>>> import numpy as np
>>> np.set_printoptions(precision=3, suppress=True, linewidth=200)
>>> arr = np.load("sample2.npy")
>>> print(arr)
[[-0.122  0.531  0.536  0.064  0.642]
 [-0.489 -0.346 -0.314  0.623  0.393]
 [-0.855  0.183 -0.008 -0.405 -0.267]
 [-0.122 -0.429  0.778  0.276 -0.346]
 [ 0.    -0.617  0.093 -0.606  0.493]]
>>> C2 = arr.T @ arr
>>> print((arr @ arr.T).shape)
(5, 5)
>>> print(np.round(np.trace(C2), 3), np.round((arr ** 2).sum(), 3))
5.0 5.0
>>> print(np.linalg.eigvalsh(C2)[::-1])
[1. 1. 1. 1. 1.]
>>> print(np.diag(C2))
[1. 1. 1. 1. 1.]
>>> hat = np.triu(np.array([[3, 2, 0, 0, 2],
...     [2, 3, 3, 2, 2],
...     [0, 0, 3, 2, 2],
...     [2, 2, 2, 0, 2],
...     [1, 3, 3, 1, 2]]), 1) + np.eye(5)
>>> other = hat @ arr @ np.linalg.inv(hat)
>>> print(round(np.trace(other), 3), round(float(np.trace(arr)), 3))
0.292 0.292
>>> print(np.linalg.matrix_rank(other))
5
>>> K = np.array([[1, -1, -1, 1, -1, 1, 1, -1], [1, 1, 1, 1, -1, -1, -1, -1]])
>>> print(K)
[[ 1 -1 -1  1 -1  1  1 -1]
 [ 1  1  1  1 -1 -1 -1 -1]]
>>> f = np.array([-1, -2])
>>> print(np.polyval(f, K[1]))
[-3 -3 -3 -3 -1 -1 -1 -1]
>>> print(np.correlate(K[1], K[0], "full"))
[-1  0  1  0  3  0 -3  0 -3  0  3  0  1  0 -1]
>>> print(np.array([np.convolve(row, f, "same") for row in K]))
[[-1 -1  3  1 -1  1 -3 -1]
 [-1 -3 -3 -3 -1  3  3  3]]
>>> print(np.cross(K[1, :3], K[0, :3]))
[ 0  2 -2]
>>> f, r1 = K[0], K[1]
>>> print(f @ r1)
0
>>> print(f @ f)
8
>>> pr = (f @ r1) / (f @ f) * f
>>> print(r1 - pr)
[ 1.  1.  1.  1. -1. -1. -1. -1.]
>>> print(np.outer(f, r1))
[[ 1  1  1  1 -1 -1 -1 -1]
 [-1 -1 -1 -1  1  1  1  1]
 [-1 -1 -1 -1  1  1  1  1]
 [ 1  1  1  1 -1 -1 -1 -1]
 [-1 -1 -1 -1  1  1  1  1]
 [ 1  1  1  1 -1 -1 -1 -1]
 [ 1  1  1  1 -1 -1 -1 -1]
 [-1 -1 -1 -1  1  1  1  1]]
>>> print(pr)
[ 0. -0. -0.  0. -0.  0.  0. -0.]
